In [1]: import numpy as np

In [2]: import numpy.linalg as la

In [3]: np.set_printoptions(precision=3, suppress=True, linewidth=160)

In [4]: E = np.load("m.npy")

In [5]: E
Out[5]: 
array([[0.521, 0.223, 0.372, 0.074, 0.074, 0.223],
       [0.223, 0.096, 0.16 , 0.032, 0.032, 0.096],
       [0.372, 0.16 , 0.266, 0.053, 0.053, 0.16 ],
       [0.074, 0.032, 0.053, 0.011, 0.011, 0.032],
       [0.074, 0.032, 0.053, 0.011, 0.011, 0.032],
       [0.223, 0.096, 0.16 , 0.032, 0.032, 0.096]])

In [6]: # rows 3 and 4 are equal

In [7]: np.argsort(-la.norm(E, axis=0).round(6), kind="stable")[:3]
Out[7]: array([0, 2, 1])

In [8]: la.matrix_rank(E, rtol=0.1)
Out[8]: np.int64(1)

In [9]: [round(float(x), 3) for x in la.svd(E, compute_uv=False)[:3]]
Out[9]: [1.0, 0.0, 0.0]

In [10]: la.cond(E) > 100
Out[10]: np.True_

In [11]: x0 = np.array([-4, -2, 3, 1, -1, -2])

In [12]: E @ (2 * x0)
Out[12]: array([-3.723, -1.596, -2.66 , -0.532, -0.532, -1.596])

In [13]: E @ np.eye(6)[0]
Out[13]: array([0.521, 0.223, 0.372, 0.074, 0.074, 0.223])

In [14]: E @ x0
Out[14]: array([-1.862, -0.798, -1.33 , -0.266, -0.266, -0.798])

In [15]: E @ np.ones(6)
Out[15]: array([1.489, 0.638, 1.064, 0.213, 0.213, 0.638])

In [16]: A = np.array([[-0.3, -2.7, 0.3, 1.4, -0.6, 1.3],
    ...:     [1.1, 1.5, -0.7, -2.1, 1.5, -0.9],
    ...:     [-0.1, 0.1, -0.9, -1.8, 1.4, -1.7],
    ...:     [0.3, 1.3, 0.0, -0.1, -1.5, -0.2],
    ...:     [-1.3, 0.0, -0.8, 0.2, 0.1, 0.4],
    ...:     [-1.5, -0.6, 1.1, 1.6, 0.2, -0.1],
    ...:     [-1.4, -2.0, 0.3, -0.3, 0.9, 0.8],
    ...:     [0.4, -0.2, -0.9, -0.4, -1.0, 0.2],
    ...:     [-0.5, -0.2, -0.5, 1.6, 0.8, 0.7],
    ...:     [-0.4, -1.0, 0.7, -0.8, -0.2, 0.5],
    ...:     [-0.6, -1.4, -0.5, -0.5, 1.2, -0.4]])

In [17]: rng = np.random.default_rng(3550)

In [18]: A[6] = A[10] + 0.05 * rng.normal(size=6)

In [19]: A
Out[19]: 
array([[-0.3  , -2.7  ,  0.3  ,  1.4  , -0.6  ,  1.3  ],
       [ 1.1  ,  1.5  , -0.7  , -2.1  ,  1.5  , -0.9  ],
       [-0.1  ,  0.1  , -0.9  , -1.8  ,  1.4  , -1.7  ],
       [ 0.3  ,  1.3  ,  0.   , -0.1  , -1.5  , -0.2  ],
       [-1.3  ,  0.   , -0.8  ,  0.2  ,  0.1  ,  0.4  ],
       [-1.5  , -0.6  ,  1.1  ,  1.6  ,  0.2  , -0.1  ],
       [-0.627, -1.461, -0.481, -0.494,  1.222, -0.431],
       [ 0.4  , -0.2  , -0.9  , -0.4  , -1.   ,  0.2  ],
       [-0.5  , -0.2  , -0.5  ,  1.6  ,  0.8  ,  0.7  ],
       [-0.4  , -1.   ,  0.7  , -0.8  , -0.2  ,  0.5  ],
       [-0.6  , -1.4  , -0.5  , -0.5  ,  1.2  , -0.4  ]])

In [20]: w1 = np.array([[0, 3, 1, 0],
    ...:     [2, 0, 0, 3],
    ...:     [2, 3, 3, 3],
    ...:     [2, 2, 3, 1],
    ...:     [0, 2, 3, 1],
    ...:     [0, 0, 3, 1]])

In [21]: beta = np.array([3, 0, 0, 2])

In [22]: H = np.maximum(A @ w1 + beta, 0)

In [23]: (H > 0).astype(int)
Out[23]: 
array([[1, 1, 1, 0],
       [1, 0, 0, 1],
       [0, 0, 0, 0],
       [1, 0, 0, 1],
       [1, 0, 0, 1],
       [1, 1, 1, 1],
       [0, 0, 0, 0],
       [0, 0, 0, 0],
       [1, 1, 1, 1],
       [1, 0, 1, 1],
       [0, 0, 0, 0]])

In [24]: la.matrix_rank(H)
Out[24]: np.int64(4)

In [25]: basis = np.array([[-4, 3, 5], [2, 4, -4], [5, -3, -4], [2, -4, -5]])

In [26]: (H @ basis).round(6).argmax(axis=1)
Out[26]: array([0, 0, 0, 2, 2, 0, 0, 0, 0, 2, 0])

In [27]: w1 @ basis
Out[27]: 
array([[ 11,   9, -16],
       [ -2,  -6,  -5],
       [ 19,  -3, -29],
       [ 13,   1, -15],
       [ 21,  -5, -25],
       [ 17, -13, -17]])

In [28]: r0, v = A[3], A[7]

In [29]: r0 @ r0
Out[29]: np.float64(4.08)

In [30]: np.round(r0 @ v, 3)
Out[30]: np.float64(1.36)

In [31]: pr = (r0 @ v) / (r0 @ r0) * r0

In [32]: v - pr
Out[32]: array([ 0.3  , -0.633, -0.9  , -0.367, -0.5  ,  0.267])

In [33]: round(float(la.norm(r0 + v) ** 2 + la.norm(r0 - v) ** 2), 3)
Out[33]: 12.58

In [34]: np.outer(r0, v)
Out[34]: 
array([[ 0.12, -0.06, -0.27, -0.12, -0.3 ,  0.06],
       [ 0.52, -0.26, -1.17, -0.52, -1.3 ,  0.26],
       [ 0.  , -0.  , -0.  , -0.  , -0.  ,  0.  ],
       [-0.04,  0.02,  0.09,  0.04,  0.1 , -0.02],
       [-0.6 ,  0.3 ,  1.35,  0.6 ,  1.5 , -0.3 ],
       [-0.08,  0.04,  0.18,  0.08,  0.2 , -0.04]])

In [35]: hat = A @ la.solve(A.T @ A, A.T)

In [36]: np.round(np.trace(hat), 3)
Out[36]: np.float64(6.0)

In [37]: np.round(la.eigvalsh(hat), 3) + 0
Out[37]: array([0., 0., 0., 0., 0., 1., 1., 1., 1., 1., 1.])

In [38]: np.diag(hat)
Out[38]: array([0.602, 0.569, 0.574, 0.4  , 0.826, 0.658, 0.292, 0.468, 0.608, 0.73 , 0.273])

In [39]: hat @ A[:, 4]
Out[39]: array([-0.6  ,  1.5  ,  1.4  , -1.5  ,  0.1  ,  0.2  ,  1.222, -1.   ,  0.8  , -0.2  ,  1.2  ])

In [40]: W0 = np.loadtxt("data.csv", delimiter=",")

In [41]: W0
Out[41]: 
array([[-1., -1., -3.,  2., -6., -6.,  6.,  5.,  2.],
       [ 0., -2., -2.,  8.,  6., -9.,  8.,  4.,  6.],
       [ 0.,  0., -2.,  0.,  9.,  2., -9.,  3., -5.],
       [ 0.,  0.,  0.,  9.,  7., -2.,  9., -9.,  5.],
       [ 0.,  0.,  0.,  0.,  1., -5.,  0., -2., -2.],
       [ 0.,  0.,  0.,  0.,  0.,  1.,  3., -3., -4.],
       [ 0.,  0.,  0.,  0.,  0.,  0.,  2.,  0.,  1.],
       [ 0.,  0.,  0.,  0.,  0.,  0.,  0., -8., -3.],
       [ 0.,  0.,  0.,  0.,  0.,  0.,  0.,  0., -9.]])

In [42]: # triangular

In [43]: U, s, Vh = la.svd(W0)

In [44]: np.argmax(s[:-1] / (s[1:] + 1e-6)) + 1
Out[44]: np.int64(8)

In [45]: s
Out[45]: array([24.232, 16.492, 14.249, 10.387,  5.429,  2.778,  1.465,  0.74 ,  0.005])

In [46]: Y = U[:, :8] @ np.diag(s[:8]) @ Vh[:8]

In [47]: Y.round(3) + 0
Out[47]: 
array([[-1.   , -1.   , -3.   ,  2.   , -6.   , -6.   ,  6.   ,  5.   ,  2.   ],
       [ 0.   , -2.   , -2.   ,  8.   ,  6.   , -9.   ,  8.   ,  4.   ,  6.   ],
       [ 0.   ,  0.   , -2.   ,  0.   ,  9.   ,  2.   , -9.   ,  3.   , -5.   ],
       [ 0.   ,  0.   ,  0.   ,  9.   ,  7.   , -2.   ,  9.   , -9.   ,  5.   ],
       [ 0.   ,  0.   ,  0.   ,  0.   ,  1.   , -5.   ,  0.   , -2.   , -2.   ],
       [ 0.002,  0.001, -0.001,  0.   ,  0.   ,  1.   ,  3.   , -3.   , -4.   ],
       [-0.004, -0.001,  0.001,  0.   ,  0.   ,  0.   ,  2.   ,  0.   ,  1.   ],
       [-0.001,  0.   ,  0.   ,  0.   ,  0.   ,  0.   ,  0.   , -8.   , -3.   ],
       [-0.001,  0.   ,  0.   ,  0.   ,  0.   ,  0.   ,  0.   ,  0.   , -9.   ]])

In [48]: round(np.abs(W0 - Y).max(), 3)
Out[48]: np.float64(0.004)

In [49]: la.matrix_rank(Y)
Out[49]: np.int64(8)

In [50]: x0 = np.array([1, 1, 0, 2, 1, 1, 2, 3, 3])

In [51]: a = np.maximum(W0 @ x0, 0)

In [52]: np.maximum(W0 @ (3 * x0), 0)
Out[52]: array([ 69., 171.,   0.,  87.,   0.,   0.,  21.,   0.,   0.])

In [53]: W0.T @ a
Out[53]: array([ -23., -137., -183.,  763.,  407., -709.,  869.,   82.,  540.])
